$ python3 -q
>>> import numpy as np
>>> np.set_printoptions(suppress=True, linewidth=200)
>>> def rd(a):
...     return np.round(a, 3) + 0
... 
>>> W0 = np.vander(np.arange(4) - 2, 4, increasing=True)
>>> W0
array([[ 1, -2,  4, -8],
       [ 1, -1,  1, -1],
       [ 1,  0,  0,  0],
       [ 1,  1,  1,  1]])
>>> # row 0 dominates
>>> print(rd(np.sort(np.abs(np.linalg.eigvals(W0)))))
[0.712 1.436 3.426 3.426]
>>> rd(np.linalg.det(W0))
np.float64(12.0)
>>> print(np.allclose(W0, W0.T))
False
>>> (W0 + W0.T) / 2
array([[ 1. , -0.5,  2.5, -3.5],
       [-0.5, -1. ,  0.5,  0. ],
       [ 2.5,  0.5,  0. ,  0.5],
       [-3.5,  0. ,  0.5,  1. ]])
>>> hat = np.triu(np.array([[1, 6, -7, -6], [-5, 4, 5, 2], [1, 3, 1, 4], [-6, -1, -7, -7]]), 1) + np.eye(4)
>>> A2 = hat @ W0 @ np.linalg.inv(hat)
>>> hat @ W0 - W0 @ hat
array([[ -7., -18.,  17., -18.],
       [  7.,  -4.,  14.,   6.],
       [  4.,  -2.,  11.,  10.],
       [  0.,  -6.,   2.,   0.]])
>>> np.trace(A2), np.trace(W0)
(np.float64(1.0), np.int64(1))
>>> rd(np.linalg.det(A2))
np.float64(12.0)
>>> A2 = np.linalg.inv(W0)
>>> rd(np.linalg.slogdet(W0)[0])
np.float64(1.0)
>>> rd(W0 @ A2)
array([[1., 0., 0., 0.],
       [0., 1., 0., 0.],
       [0., 0., 1., 0.],
       [0., 0., 0., 1.]])
>>> rd(np.linalg.cond(W0))
np.float64(17.318)
>>> rd(np.linalg.det(W0) * np.linalg.det(A2))
np.float64(1.0)
>>> theta = np.radians(120)
>>> r_ = np.eye(4)
>>> r_[1, 1] = r_[0, 0] = np.cos(theta)
>>> r_[1, 0], r_[0, 1] = -np.sin(theta), np.sin(theta)
>>> print(rd(r_))
[[-0.5    0.866  0.     0.   ]
 [-0.866 -0.5    0.     0.   ]
 [ 0.     0.     1.     0.   ]
 [ 0.     0.     0.     1.   ]]
>>> A2 = W0 @ r_.T
>>> rd(np.abs(A2 - W0).max(axis=0))
array([3.232, 2.366, 0.   , 0.   ])
>>> rd(A2)
array([[-2.232,  0.134,  4.   , -8.   ],
       [-1.366, -0.366,  1.   , -1.   ],
       [-0.5  , -0.866,  0.   ,  0.   ],
       [ 0.366, -1.366,  1.   ,  1.   ]])
>>> print(np.allclose(np.linalg.norm(W0, axis=1), np.linalg.norm(A2, axis=1)))
True
>>> Q, evecs = np.linalg.qr(W0[:, :1])[0], np.linalg.qr(W0[:, 1:])[0]
>>> sigma = np.linalg.svd(Q.T @ evecs, compute_uv=False)
>>> print((sigma > 0.9).sum())
0
>>> rd(sigma)
array([0.866])
>>> A = np.loadtxt("layer2.csv", delimiter=",")
>>> A
array([[ 1.,  0.,  0.,  0.,  0.,  0.,  0.,  0.,  0.,  0.],
       [-1.,  1.,  0.,  0.,  0.,  0.,  0.,  0.,  0.,  0.],
       [ 2.,  5.,  1.,  0.,  0.,  0.,  0.,  0.,  0.,  0.],
       [-1., -1.,  3.,  1.,  0.,  0.,  0.,  0.,  0.,  0.],
       [-4.,  2., -3.,  5.,  1.,  0.,  0.,  0.,  0.,  0.],
       [ 3., -5., -3.,  1., -2.,  1.,  0.,  0.,  0.,  0.],
       [ 5., -2., -5.,  4., -3.,  4.,  1.,  0.,  0.,  0.],
       [ 1., -4., -4.,  1.,  2.,  2.,  4.,  1.,  0.,  0.],
       [-4.,  4.,  1.,  4.,  1.,  2.,  2.,  3.,  1.,  0.],
       [ 2.,  1.,  5.,  5.,  1., -3.,  5., -4., -3.,  1.]])
>>> A2 = np.array([[1, 1],
...     [7, 8],
...     [7, 6],
...     [3, 2],
...     [9, 4],
...     [4, 0],
...     [2, 6],
...     [8, 5],
...     [5, 9],
...     [8, 0]])
>>> np.einsum("ik,kj->ji", A, A2)
array([[  1.,   6.,  44.,  16.,  13., -64., -41., -10.,  93.,  27.],
       [  1.,   7.,  48.,  11.,   8., -61., -39., -16.,  82.,  37.]])
>>> np.linalg.matrix_rank(np.vstack([A, A2.T]))
np.int64(10)
>>> np.einsum("ij,ij->i", A, A)
array([  1.,   2.,  30.,  12.,  55.,  49.,  96.,  59.,  68., 116.])
